>>> import numpy as np
>>> np.set_printoptions(precision=2, suppress=True, linewidth=200, legacy="1.25")
>>> arr = np.load("mat.npy")
>>> arr
array([[-2, -1,  0],
       [ 1,  2,  3],
       [ 4,  5,  6],
       [ 7,  8,  9],
       [10, 11, 12],
       [13, 14, 15]])
>>> rk = np.linalg.matrix_rank(arr)
>>> rk
2
>>> null = np.linalg.svd(arr)[2][rk:].T
>>> null[:, 0] / null[np.abs(null[:, 0]).round(6).argmax(), 0]
array([-0.5,  1. , -0.5])
>>> null @ null.T
array([[ 0.17, -0.33,  0.17],
       [-0.33,  0.67, -0.33],
       [ 0.17, -0.33,  0.17]])
>>> A = np.loadtxt("x.csv", delimiter=",")
>>> A
array([[4., 5., 0., 0., 1., 0.],
       [5., 3., 0., 0., 3., 2.],
       [0., 0., 3., 0., 0., 0.],
       [0., 0., 0., 0., 0., 0.],
       [5., 1., 0., 0., 4., 0.],
       [3., 0., 0., 0., 2., 2.]])
>>> Uu, sig, Vt = np.linalg.svd(A)
>>> evecs = Vt[:(sig > 1e-8).sum()]
>>> rng = np.random.default_rng(2488)
>>> x = A[1] + 4 * A[2] + rng.integers(2) * np.eye(6)[5]
>>> x
array([ 5.,  3., 12.,  0.,  3.,  2.])
>>> np.round(np.diag(evecs.T @ evecs), 2) + 0
array([1., 1., 1., 0., 1., 1.])
>>> np.allclose(evecs.T @ evecs @ x, x)
True
>>> G = A.T @ A
>>> np.round(np.linalg.svd(A, compute_uv=False) ** 2, 2) + 0
array([127.32,  16.41,   9.  ,   4.16,   0.12,   0.  ])
>>> np.allclose(G, G.T)
True
>>> (A @ A.T).shape
(6, 6)
>>> np.diag(G)
array([75., 35.,  9.,  0., 30.,  8.])
>>> mat = np.loadtxt("arr.csv", delimiter=",")
>>> mat
array([[ 0.2,  0. , -0.3,  1.2,  2.2],
       [ 1.3,  1. , -0.4, -0.8, -1.1],
       [-0.7,  0. ,  1.2,  2. , -0.3]])
>>> A @ A
array([[46., 36.,  0.,  0., 23., 10.],
       [56., 37.,  0.,  0., 30., 10.],
       [ 0.,  0.,  9.,  0.,  0.,  0.],
       [ 0.,  0.,  0.,  0.,  0.,  0.],
       [45., 32.,  0.,  0., 24.,  2.],
       [28., 17.,  0.,  0., 15.,  4.]])
>>> (A != 0).astype(int)
array([[1, 1, 0, 0, 1, 0],
       [1, 1, 0, 0, 1, 1],
       [0, 0, 1, 0, 0, 0],
       [0, 0, 0, 0, 0, 0],
       [1, 1, 0, 0, 1, 0],
       [1, 0, 0, 0, 1, 1]])
>>> np.flatnonzero(np.linalg.matrix_power((A != 0) + (A.T != 0) + np.eye(6), 6)[1])
array([0, 1, 4, 5])
>>> (np.linalg.matrix_power((A != 0) + (A.T != 0) + np.eye(6), 6) > 0).astype(int)
array([[1, 1, 0, 0, 1, 1],
       [1, 1, 0, 0, 1, 1],
       [0, 0, 1, 0, 0, 0],
       [0, 0, 0, 1, 0, 0],
       [1, 1, 0, 0, 1, 1],
       [1, 1, 0, 0, 1, 1]])
>>> np.sort(np.linalg.eigvals(A).real)
array([ 0.  ,  0.66,  0.66,  1.  ,  3.  , 10.69])
>>> K = 0.7 ** np.abs(np.subtract.outer(np.arange(3), np.arange(3)))
>>> K
array([[1.  , 0.7 , 0.49],
       [0.7 , 1.  , 0.7 ],
       [0.49, 0.7 , 1.  ]])
>>> ev, evecs = np.linalg.eigh(K)
>>> ev.sum(), np.trace(K)
(3.0, 3.0)
>>> np.linalg.svd(K, compute_uv=False)
array([2.26, 0.51, 0.23])
>>> ev
array([0.23, 0.51, 2.26])
>>> np.linalg.eigvalsh(K @ K)
array([0.05, 0.26, 5.13])
>>> np.abs(evecs[:, -1])
array([0.56, 0.62, 0.56])
>>> labels = rng.permutation(3)
>>> labels
array([2, 0, 1])
>>> B = K[labels][:, labels]
>>> round(float(np.linalg.det(B)), 2), round(np.linalg.det(K[labels]), 2)
(0.26, 0.26)
>>> B
array([[1.  , 0.49, 0.7 ],
       [0.49, 1.  , 0.7 ],
       [0.7 , 0.7 , 1.  ]])
>>> np.count_nonzero(K)
9
>>> K.sum(axis=1)
array([2.19, 2.4 , 2.19])
>>> K.mean(axis=0)
array([0.73, 0.8 , 0.73])
>>> np.diff(K, axis=0)
array([[-0.3 ,  0.3 ,  0.21],
       [-0.21, -0.3 ,  0.3 ]])
>>> K.shape
(3, 3)
>>> round(float(np.linalg.norm(K[0] - K[1])), 2)
0.47
>>> round(np.linalg.norm(K[0], 1), 2), np.round(np.linalg.norm(K[0], np.inf), 2)
(2.19, 1.0)
>>> np.round(np.linalg.norm(K, 1), 2), np.round(np.linalg.norm(K, np.inf), 2)
(2.4, 2.4)
>>> np.linalg.norm(K, axis=1).argmax()
1
>>> data = np.loadtxt("sample10.csv", delimiter=",")
>>> data
array([[ 4.61,  0.27,  0.68,  5.27,  1.66,  0.17,  5.23],
       [ 4.99, -0.23,  0.45,  5.01,  1.7 ,  0.41,  5.08],
       [ 5.16,  0.16,  0.76,  5.2 ,  1.81, -0.27,  5.16],
       [ 4.5 , -0.26,  1.56,  4.98,  1.9 , -0.32,  5.38],
       [ 5.26,  0.31,  0.91,  4.92,  1.63,  0.11,  5.23],
       [ 4.87,  0.33,  0.93,  4.48,  1.93,  0.32,  5.34],
       [ 4.58,  0.08,  0.84,  4.92,  2.71, -0.57,  5.15],
       [ 4.73,  0.15,  1.57,  5.05,  2.22, -0.24,  5.  ],
       [ 4.69, -0.02,  1.12,  5.15,  2.25,  0.2 ,  4.58],
       [ 5.09, -0.17,  1.43,  4.95,  1.92, -0.08,  5.35],
       [ 4.86,  0.14,  1.17,  5.52,  1.98,  0.1 ,  4.88],
       [ 1.13,  4.22, -0.36, -0.06,  1.69,  1.12,  4.62],
       [ 1.  ,  3.86, -0.16,  0.03,  1.55,  0.82,  4.62],
       [ 1.69,  3.7 , -0.17,  0.12,  2.22,  1.31,  5.  ],
       [ 0.82,  4.11, -0.13, -0.68,  2.32,  1.49,  5.08],
       [ 1.2 ,  3.94, -0.06,  0.57,  1.57,  0.72,  5.04],
       [ 1.33,  4.06,  0.13,  0.24,  2.67,  1.15,  5.33],
       [ 0.73,  3.74, -0.24,  0.04,  1.77,  0.83,  4.67],
       [ 1.  ,  3.51,  0.06,  0.21,  2.26,  1.15,  5.02],
       [ 1.1 ,  3.89,  0.58,  0.09,  2.27,  0.59,  5.34],
       [ 0.35,  3.83, -0.88, -0.03,  1.5 ,  0.8 ,  4.94],
       [ 0.63,  4.08, -0.14,  0.35,  2.08,  1.22,  5.07]])
>>> x = np.array([1, 4, 8, 7, 4, 3, 5])
>>> y = data @ x
>>> np.round(np.linalg.pinv(data) @ data, 2) + 0
array([[1., 0., 0., 0., 0., 0., 0.],
       [0., 1., 0., 0., 0., 0., 0.],
       [0., 0., 1., 0., 0., 0., 0.],
       [0., 0., 0., 1., 0., 0., 0.],
       [0., 0., 0., 0., 1., 0., 0.],
       [0., 0., 0., 0., 0., 1., 0.],
       [0., 0., 0., 0., 0., 0., 1.]])
>>> y = y + 0.02 * rng.normal(size=22)
>>> y
array([81.31, 76.16, 80.51, 84.35, 81.18, 80.4 , 80.94, 86.38, 82.13, 84.71, 86.  , 47.91, 47.06, 53.79, 50.61, 54.12, 61.08, 46.95, 54.6 , 59.46, 41.52, 55.61])
>>> coef, *_ = np.linalg.lstsq(data, y)
>>> coef
array([0.99, 3.96, 8.  , 6.99, 4.02, 3.02, 5.02])
>>> np.round(np.linalg.norm(y - data @ coef), 2)
0.09
>>> coef.round()
array([1., 4., 8., 7., 4., 3., 5.])
